In [1]: import numpy as np

In [2]: np.set_printoptions(precision=2, suppress=True, linewidth=140)

In [3]: E = np.loadtxt("block2.csv", delimiter=",")

In [4]: E
Out[4]: 
array([[ -3.,  -3.,  -3.,  -3.],
       [ -3.,  -6.,  -6.,  -6.],
       [ -3.,  -6.,  -9.,  -9.],
       [ -3.,  -6.,  -9., -12.]])

In [5]: w, evecs = np.linalg.eigh(E)

In [6]: x0 = np.array([1, 2, 0, 3])

In [7]: evecs * np.maximum(w, 0) @ evecs.T
Out[7]: 
array([[0., 0., 0., 0.],
       [0., 0., 0., 0.],
       [0., 0., 0., 0.],
       [0., 0., 0., 0.]])

In [8]: np.linalg.eigvalsh(E[1:, 1:])
Out[8]: array([-23.68,  -2.36,  -0.97])

In [9]: np.abs(E).sum(axis=1).max(), np.round(np.abs(w).max(), 2)
Out[9]: (np.float64(30.0), np.float64(24.87))

In [10]: w, evecs = np.linalg.eig(E)

In [11]: np.sort(np.linalg.eigvals(E.T))
Out[11]: array([-24.87,  -3.  ,  -1.28,  -0.85])

In [12]: w
Out[12]: array([-24.87,  -3.  ,  -1.28,  -0.85])

In [13]: np.round(E @ evecs[:, 0] - w[0] * evecs[:, 0], 2) + 0
Out[13]: array([0., 0., 0., 0.])

In [14]: round(np.prod(w), 2)
Out[14]: np.float64(81.0)

In [15]: B = np.array([[5, 0, 4], [1, 2, 4], [0, 0, 1], [3, 3, 5]])

In [16]: np.linalg.matrix_rank(np.vstack([E, B.T]))
Out[16]: np.int64(4)

In [17]: np.einsum("ik,kj->ij", E, B)
Out[17]: 
array([[ -27.,  -15.,  -42.],
       [ -39.,  -30.,  -72.],
       [ -48.,  -39.,  -90.],
       [ -57.,  -48., -105.]])

In [18]: E @ B
Out[18]: 
array([[ -27.,  -15.,  -42.],
       [ -39.,  -30.,  -72.],
       [ -48.,  -39.,  -90.],
       [ -57.,  -48., -105.]])

In [19]: np.einsum("ij->j", E)
Out[19]: array([-12., -21., -27., -30.])

In [20]: np.vstack([E, B.T]).shape
Out[20]: (7, 4)

In [21]: B.T @ E.T
Out[21]: 
array([[ -27.,  -39.,  -48.,  -57.],
       [ -15.,  -30.,  -39.,  -48.],
       [ -42.,  -72.,  -90., -105.]])

In [22]: hat = np.triu(np.array([[0, 1, 4, 2], [5, 4, 0, 2], [1, 4, 1, 5], [0, 2, 5, 1]]), 1) + np.eye(4)

In [23]: B = hat @ E @ np.linalg.inv(hat)

In [24]: np.trace(B), np.trace(E)
Out[24]: (np.float64(-30.0), np.float64(-30.0))

In [25]: np.poly(B)
Out[25]: array([  1.,  30., 135., 189.,  81.])

In [26]: np.round(np.linalg.det(B), 2)
Out[26]: np.float64(81.0)

In [27]: np.diff(E, axis=0)
Out[27]: 
array([[ 0., -3., -3., -3.],
       [ 0.,  0., -3., -3.],
       [ 0.,  0.,  0., -3.]])

In [28]: E.shape
Out[28]: (4, 4)

In [29]: E - E[0]
Out[29]: 
array([[ 0.,  0.,  0.,  0.],
       [ 0., -3., -3., -3.],
       [ 0., -3., -6., -6.],
       [ 0., -3., -6., -9.]])

In [30]: round(float(np.linalg.norm(E)), 2)
Out[30]: 25.1

In [31]: A = np.load("dump.npy")

In [32]: A.round(2) + 0
Out[32]: 
array([[0.24, 0.1 , 0.24, 0.03, 0.03, 0.17, 0.17, 0.24],
       [0.1 , 0.04, 0.1 , 0.01, 0.01, 0.07, 0.07, 0.1 ],
       [0.24, 0.1 , 0.24, 0.03, 0.03, 0.17, 0.17, 0.24],
       [0.03, 0.01, 0.03, 0.  , 0.  , 0.02, 0.02, 0.03],
       [0.03, 0.01, 0.03, 0.  , 0.  , 0.02, 0.02, 0.03],
       [0.17, 0.07, 0.17, 0.02, 0.02, 0.12, 0.12, 0.17],
       [0.17, 0.07, 0.17, 0.02, 0.02, 0.12, 0.12, 0.17],
       [0.24, 0.1 , 0.24, 0.03, 0.03, 0.17, 0.17, 0.24]])

In [33]: w, evecs = np.linalg.eigh(A)

In [34]: x0 = np.array([1, 1, 1, 0, 2, 1, 1, 2])

In [35]: np.round(evecs * np.abs(w) @ evecs.T, 2) + 0
Out[35]: 
array([[0.24, 0.1 , 0.24, 0.03, 0.03, 0.17, 0.17, 0.24],
       [0.1 , 0.04, 0.1 , 0.01, 0.01, 0.07, 0.07, 0.1 ],
       [0.24, 0.1 , 0.24, 0.03, 0.03, 0.17, 0.17, 0.24],
       [0.03, 0.01, 0.03, 0.  , 0.  , 0.02, 0.02, 0.03],
       [0.03, 0.01, 0.03, 0.  , 0.  , 0.02, 0.02, 0.03],
       [0.17, 0.07, 0.17, 0.02, 0.02, 0.12, 0.12, 0.17],
       [0.17, 0.07, 0.17, 0.02, 0.02, 0.12, 0.12, 0.17],
       [0.24, 0.1 , 0.24, 0.03, 0.03, 0.17, 0.17, 0.24]])
